In [1]: import numpy as np

In [2]: from numpy import linalg as LA

In [3]: np.set_printoptions(precision=2, suppress=True, linewidth=200, floatmode="fixed")

In [4]: tidy = lambda a: np.round(a, 2) + 0

In [5]: M = np.load("run17.npy")

In [6]: M
Out[6]: 
array([[2, 6, 3, 4],
       [6, 2, 3, 3],
       [3, 3, 6, 1],
       [4, 3, 1, 2]])

In [7]: # symmetric

In [8]: other = np.array([[0, -2, 3], [2, 3, 3]])

In [9]: C = np.kron(other, M)

In [10]: C.shape
Out[10]: (8, 12)

In [11]: tidy(LA.norm(C, 2)), tidy(LA.norm(other, 2) * LA.norm(M, 2))
Out[11]: (np.float64(63.41), np.float64(63.41))

In [12]: proj = np.triu(np.array([[0, 0, 1, 0], [1, 0, 0, 1], [0, 0, 2, 0], [2, 2, 1, 1]]), 1) + np.eye(4)

In [13]: other = proj @ M @ LA.inv(proj)

In [14]: tidy(np.poly(other))
Out[14]: array([  1.00, -12.00, -32.00, 190.00, 197.00])

In [15]: proj @ M - M @ proj
Out[15]: 
array([[ 3.00,  3.00,  4.00, -5.00],
       [ 4.00,  3.00, -5.00,  0.00],
       [ 0.00,  0.00, -3.00, -3.00],
       [ 0.00,  0.00, -4.00, -3.00]])

In [16]: m1 = np.load("dump.npy")

In [17]: m1
Out[17]: 
array([[1.00, 0.90, 0.81, 0.73, 0.66, 0.59, 0.53, 0.48, 0.43, 0.39, 0.35, 0.31],
       [0.90, 1.00, 0.90, 0.81, 0.73, 0.66, 0.59, 0.53, 0.48, 0.43, 0.39, 0.35],
       [0.81, 0.90, 1.00, 0.90, 0.81, 0.73, 0.66, 0.59, 0.53, 0.48, 0.43, 0.39],
       [0.73, 0.81, 0.90, 1.00, 0.90, 0.81, 0.73, 0.66, 0.59, 0.53, 0.48, 0.43],
       [0.66, 0.73, 0.81, 0.90, 1.00, 0.90, 0.81, 0.73, 0.66, 0.59, 0.53, 0.48],
       [0.59, 0.66, 0.73, 0.81, 0.90, 1.00, 0.90, 0.81, 0.73, 0.66, 0.59, 0.53],
       [0.53, 0.59, 0.66, 0.73, 0.81, 0.90, 1.00, 0.90, 0.81, 0.73, 0.66, 0.59],
       [0.48, 0.53, 0.59, 0.66, 0.73, 0.81, 0.90, 1.00, 0.90, 0.81, 0.73, 0.66],
       [0.43, 0.48, 0.53, 0.59, 0.66, 0.73, 0.81, 0.90, 1.00, 0.90, 0.81, 0.73],
       [0.39, 0.43, 0.48, 0.53, 0.59, 0.66, 0.73, 0.81, 0.90, 1.00, 0.90, 0.81],
       [0.35, 0.39, 0.43, 0.48, 0.53, 0.59, 0.66, 0.73, 0.81, 0.90, 1.00, 0.90],
       [0.31, 0.35, 0.39, 0.43, 0.48, 0.53, 0.59, 0.66, 0.73, 0.81, 0.90, 1.00]])

In [18]: evals, evecs = LA.eigh(m1)

In [19]: x0 = np.array([1, 1, 1, 1, 3, 1, 2, 3, 2, 2, 0, 0])

In [20]: (np.sign(evecs[:, -1].round(6)) == np.sign(evecs[0, -1].round(6))).astype(int)
Out[20]: array([1, 1, 1, 1, 1, 1, 1, 1, 1, 1, 1, 1])

In [21]: evals, evecs = LA.eigh(m1)

In [22]: tidy(evecs.T @ m1 @ evecs)
Out[22]: 
array([[0.05, 0.00, 0.00, 0.00, 0.00, 0.00, 0.00, 0.00, 0.00, 0.00, 0.00, 0.00],
       [0.00, 0.06, 0.00, 0.00, 0.00, 0.00, 0.00, 0.00, 0.00, 0.00, 0.00, 0.00],
       [0.00, 0.00, 0.06, 0.00, 0.00, 0.00, 0.00, 0.00, 0.00, 0.00, 0.00, 0.00],
       [0.00, 0.00, 0.00, 0.07, 0.00, 0.00, 0.00, 0.00, 0.00, 0.00, 0.00, 0.00],
       [0.00, 0.00, 0.00, 0.00, 0.09, 0.00, 0.00, 0.00, 0.00, 0.00, 0.00, 0.00],
       [0.00, 0.00, 0.00, 0.00, 0.00, 0.11, 0.00, 0.00, 0.00, 0.00, 0.00, 0.00],
       [0.00, 0.00, 0.00, 0.00, 0.00, 0.00, 0.14, 0.00, 0.00, 0.00, 0.00, 0.00],
       [0.00, 0.00, 0.00, 0.00, 0.00, 0.00, 0.00, 0.20, 0.00, 0.00, 0.00, 0.00],
       [0.00, 0.00, 0.00, 0.00, 0.00, 0.00, 0.00, 0.00, 0.33, 0.00, 0.00, 0.00],
       [0.00, 0.00, 0.00, 0.00, 0.00, 0.00, 0.00, 0.00, 0.00, 0.68, 0.00, 0.00],
       [0.00, 0.00, 0.00, 0.00, 0.00, 0.00, 0.00, 0.00, 0.00, 0.00, 1.93, 0.00],
       [0.00, 0.00, 0.00, 0.00, 0.00, 0.00, 0.00, 0.00, 0.00, 0.00, 0.00, 8.29]])

In [23]: tidy(LA.eigvalsh(m1 @ m1))
Out[23]: array([ 0.00,  0.00,  0.00,  0.00,  0.01,  0.01,  0.02,  0.04,  0.11,  0.46,  3.71, 68.76])

In [24]: np.unique(evals.round(6) + 0, return_counts=True)[1]
Out[24]: array([1, 1, 1, 1, 1, 1, 1, 1, 1, 1, 1, 1])

In [25]: tidy(evals)
Out[25]: array([0.05, 0.06, 0.06, 0.07, 0.09, 0.11, 0.14, 0.20, 0.33, 0.68, 1.93, 8.29])

In [26]: tidy(LA.svd(m1, compute_uv=False))
Out[26]: array([8.29, 1.93, 0.68, 0.33, 0.20, 0.14, 0.11, 0.09, 0.07, 0.06, 0.06, 0.05])

In [27]: tidy(evecs.T @ evecs)
Out[27]: 
array([[1.00, 0.00, 0.00, 0.00, 0.00, 0.00, 0.00, 0.00, 0.00, 0.00, 0.00, 0.00],
       [0.00, 1.00, 0.00, 0.00, 0.00, 0.00, 0.00, 0.00, 0.00, 0.00, 0.00, 0.00],
       [0.00, 0.00, 1.00, 0.00, 0.00, 0.00, 0.00, 0.00, 0.00, 0.00, 0.00, 0.00],
       [0.00, 0.00, 0.00, 1.00, 0.00, 0.00, 0.00, 0.00, 0.00, 0.00, 0.00, 0.00],
       [0.00, 0.00, 0.00, 0.00, 1.00, 0.00, 0.00, 0.00, 0.00, 0.00, 0.00, 0.00],
       [0.00, 0.00, 0.00, 0.00, 0.00, 1.00, 0.00, 0.00, 0.00, 0.00, 0.00, 0.00],
       [0.00, 0.00, 0.00, 0.00, 0.00, 0.00, 1.00, 0.00, 0.00, 0.00, 0.00, 0.00],
       [0.00, 0.00, 0.00, 0.00, 0.00, 0.00, 0.00, 1.00, 0.00, 0.00, 0.00, 0.00],
       [0.00, 0.00, 0.00, 0.00, 0.00, 0.00, 0.00, 0.00, 1.00, 0.00, 0.00, 0.00],
       [0.00, 0.00, 0.00, 0.00, 0.00, 0.00, 0.00, 0.00, 0.00, 1.00, 0.00, 0.00],
       [0.00, 0.00, 0.00, 0.00, 0.00, 0.00, 0.00, 0.00, 0.00, 0.00, 1.00, 0.00],
       [0.00, 0.00, 0.00, 0.00, 0.00, 0.00, 0.00, 0.00, 0.00, 0.00, 0.00, 1.00]])

In [28]: np.abs(evecs[:, -1]).round(6).argmax()
Out[28]: np.int64(5)

In [29]: tidy(np.abs(evecs[:, -1]))
Out[29]: array([0.25, 0.27, 0.29, 0.30, 0.31, 0.31, 0.31, 0.31, 0.30, 0.29, 0.27, 0.25])

In [30]: L = LA.cholesky(m1)

In [31]: m1 / np.sqrt(np.outer(np.diag(m1), np.diag(m1)))
Out[31]: 
array([[1.00, 0.90, 0.81, 0.73, 0.66, 0.59, 0.53, 0.48, 0.43, 0.39, 0.35, 0.31],
       [0.90, 1.00, 0.90, 0.81, 0.73, 0.66, 0.59, 0.53, 0.48, 0.43, 0.39, 0.35],
       [0.81, 0.90, 1.00, 0.90, 0.81, 0.73, 0.66, 0.59, 0.53, 0.48, 0.43, 0.39],
       [0.73, 0.81, 0.90, 1.00, 0.90, 0.81, 0.73, 0.66, 0.59, 0.53, 0.48, 0.43],
       [0.66, 0.73, 0.81, 0.90, 1.00, 0.90, 0.81, 0.73, 0.66, 0.59, 0.53, 0.48],
       [0.59, 0.66, 0.73, 0.81, 0.90, 1.00, 0.90, 0.81, 0.73, 0.66, 0.59, 0.53],
       [0.53, 0.59, 0.66, 0.73, 0.81, 0.90, 1.00, 0.90, 0.81, 0.73, 0.66, 0.59],
       [0.48, 0.53, 0.59, 0.66, 0.73, 0.81, 0.90, 1.00, 0.90, 0.81, 0.73, 0.66],
       [0.43, 0.48, 0.53, 0.59, 0.66, 0.73, 0.81, 0.90, 1.00, 0.90, 0.81, 0.73],
       [0.39, 0.43, 0.48, 0.53, 0.59, 0.66, 0.73, 0.81, 0.90, 1.00, 0.90, 0.81],
       [0.35, 0.39, 0.43, 0.48, 0.53, 0.59, 0.66, 0.73, 0.81, 0.90, 1.00, 0.90],
       [0.31, 0.35, 0.39, 0.43, 0.48, 0.53, 0.59, 0.66, 0.73, 0.81, 0.90, 1.00]])

In [32]: tidy(L)
Out[32]: 
array([[1.00, 0.00, 0.00, 0.00, 0.00, 0.00, 0.00, 0.00, 0.00, 0.00, 0.00, 0.00],
       [0.90, 0.44, 0.00, 0.00, 0.00, 0.00, 0.00, 0.00, 0.00, 0.00, 0.00, 0.00],
       [0.81, 0.39, 0.44, 0.00, 0.00, 0.00, 0.00, 0.00, 0.00, 0.00, 0.00, 0.00],
       [0.73, 0.35, 0.39, 0.44, 0.00, 0.00, 0.00, 0.00, 0.00, 0.00, 0.00, 0.00],
       [0.66, 0.31, 0.35, 0.39, 0.44, 0.00, 0.00, 0.00, 0.00, 0.00, 0.00, 0.00],
       [0.59, 0.30, 0.31, 0.35, 0.39, 0.44, 0.00, 0.00, 0.00, 0.00, 0.00, 0.00],
       [0.53, 0.26, 0.30, 0.31, 0.35, 0.39, 0.44, 0.00, 0.00, 0.00, 0.00, 0.00],
       [0.48, 0.22, 0.26, 0.30, 0.31, 0.35, 0.39, 0.44, 0.00, 0.00, 0.00, 0.00],
       [0.43, 0.21, 0.22, 0.26, 0.30, 0.31, 0.35, 0.39, 0.44, 0.00, 0.00, 0.00],
       [0.39, 0.18, 0.21, 0.22, 0.26, 0.30, 0.31, 0.35, 0.39, 0.44, 0.00, 0.00],
       [0.35, 0.17, 0.18, 0.21, 0.22, 0.26, 0.30, 0.31, 0.35, 0.39, 0.44, 0.00],
       [0.31, 0.16, 0.17, 0.18, 0.21, 0.22, 0.26, 0.30, 0.31, 0.35, 0.39, 0.43]])

In [33]: tidy(np.diag(L) ** 2)
Out[33]: array([1.00, 0.19, 0.19, 0.19, 0.19, 0.19, 0.19, 0.19, 0.19, 0.19, 0.19, 0.19])

In [34]: tidy(np.prod(np.diag(L)) ** 2), tidy(LA.det(m1))
Out[34]: (np.float64(0.0), np.float64(0.0))

In [35]: other = LA.inv(m1)

In [36]: tidy(LA.inv(other))
Out[36]: 
array([[1.00, 0.90, 0.81, 0.73, 0.66, 0.59, 0.53, 0.48, 0.43, 0.39, 0.35, 0.31],
       [0.90, 1.00, 0.90, 0.81, 0.73, 0.66, 0.59, 0.53, 0.48, 0.43, 0.39, 0.35],
       [0.81, 0.90, 1.00, 0.90, 0.81, 0.73, 0.66, 0.59, 0.53, 0.48, 0.43, 0.39],
       [0.73, 0.81, 0.90, 1.00, 0.90, 0.81, 0.73, 0.66, 0.59, 0.53, 0.48, 0.43],
       [0.66, 0.73, 0.81, 0.90, 1.00, 0.90, 0.81, 0.73, 0.66, 0.59, 0.53, 0.48],
       [0.59, 0.66, 0.73, 0.81, 0.90, 1.00, 0.90, 0.81, 0.73, 0.66, 0.59, 0.53],
       [0.53, 0.59, 0.66, 0.73, 0.81, 0.90, 1.00, 0.90, 0.81, 0.73, 0.66, 0.59],
       [0.48, 0.53, 0.59, 0.66, 0.73, 0.81, 0.90, 1.00, 0.90, 0.81, 0.73, 0.66],
       [0.43, 0.48, 0.53, 0.59, 0.66, 0.73, 0.81, 0.90, 1.00, 0.90, 0.81, 0.73],
       [0.39, 0.43, 0.48, 0.53, 0.59, 0.66, 0.73, 0.81, 0.90, 1.00, 0.90, 0.81],
       [0.35, 0.39, 0.43, 0.48, 0.53, 0.59, 0.66, 0.73, 0.81, 0.90, 1.00, 0.90],
       [0.31, 0.35, 0.39, 0.43, 0.48, 0.53, 0.59, 0.66, 0.73, 0.81, 0.90, 1.00]])

In [37]: tidy(LA.cond(m1))
Out[37]: np.float64(152.43)

In [38]: tidy(other)
Out[38]: 
array([[ 5.29, -4.77,  0.03,  0.04, -0.24,  0.26,  0.02, -0.23,  0.26, -0.24,  0.00,  0.12],
       [-4.77,  9.58, -4.79,  0.00,  0.25, -0.48,  0.24,  0.23, -0.47,  0.48, -0.24,  0.00],
       [ 0.03, -4.79,  9.58, -4.79,  0.00,  0.25, -0.48,  0.24,  0.23, -0.47,  0.48, -0.24],
       [ 0.04,  0.00, -4.79,  9.57, -4.78, -0.01,  0.25, -0.47,  0.23,  0.23, -0.47,  0.26],
       [-0.24,  0.25,  0.00, -4.78,  9.57, -4.78, -0.01,  0.25, -0.47,  0.24,  0.23, -0.23],
       [ 0.26, -0.48,  0.25, -0.01, -4.78,  9.57, -4.78, -0.01,  0.25, -0.48,  0.24,  0.02],
       [ 0.02,  0.24, -0.48,  0.25, -0.01, -4.78,  9.57, -4.78, -0.01,  0.25, -0.48,  0.26],
       [-0.23,  0.23,  0.24, -0.47,  0.25, -0.01, -4.78,  9.57, -4.78,  0.00,  0.25, -0.24],
       [ 0.26, -0.47,  0.23,  0.23, -0.47,  0.25, -0.01, -4.78,  9.57, -4.79,  0.00,  0.04],
       [-0.24,  0.48, -0.47,  0.23,  0.24, -0.48,  0.25,  0.00, -4.79,  9.58, -4.79,  0.03],
       [ 0.00, -0.24,  0.48, -0.47,  0.23,  0.24, -0.48,  0.25,  0.00, -4.79,  9.58, -4.77],
       [ 0.12,  0.00, -0.24,  0.26, -0.23,  0.02,  0.26, -0.24,  0.04,  0.03, -4.77,  5.29]])

In [39]: tidy(LA.det(m1) * LA.det(other))
Out[39]: np.float64(1.0)

In [40]: tidy(LA.slogdet(m1)[0])
Out[40]: np.float64(1.0)

In [41]: np.allclose(other, m1.T)
Out[41]: False

In [42]: tidy(LA.det(m1) * other)
Out[42]: 
array([[0.00, 0.00, 0.00, 0.00, 0.00, 0.00, 0.00, 0.00, 0.00, 0.00, 0.00, 0.00],
       [0.00, 0.00, 0.00, 0.00, 0.00, 0.00, 0.00, 0.00, 0.00, 0.00, 0.00, 0.00],
       [0.00, 0.00, 0.00, 0.00, 0.00, 0.00, 0.00, 0.00, 0.00, 0.00, 0.00, 0.00],
       [0.00, 0.00, 0.00, 0.00, 0.00, 0.00, 0.00, 0.00, 0.00, 0.00, 0.00, 0.00],
       [0.00, 0.00, 0.00, 0.00, 0.00, 0.00, 0.00, 0.00, 0.00, 0.00, 0.00, 0.00],
       [0.00, 0.00, 0.00, 0.00, 0.00, 0.00, 0.00, 0.00, 0.00, 0.00, 0.00, 0.00],
       [0.00, 0.00, 0.00, 0.00, 0.00, 0.00, 0.00, 0.00, 0.00, 0.00, 0.00, 0.00],
       [0.00, 0.00, 0.00, 0.00, 0.00, 0.00, 0.00, 0.00, 0.00, 0.00, 0.00, 0.00],
       [0.00, 0.00, 0.00, 0.00, 0.00, 0.00, 0.00, 0.00, 0.00, 0.00, 0.00, 0.00],
       [0.00, 0.00, 0.00, 0.00, 0.00, 0.00, 0.00, 0.00, 0.00, 0.00, 0.00, 0.00],
       [0.00, 0.00, 0.00, 0.00, 0.00, 0.00, 0.00, 0.00, 0.00, 0.00, 0.00, 0.00],
       [0.00, 0.00, 0.00, 0.00, 0.00, 0.00, 0.00, 0.00, 0.00, 0.00, 0.00, 0.00]])
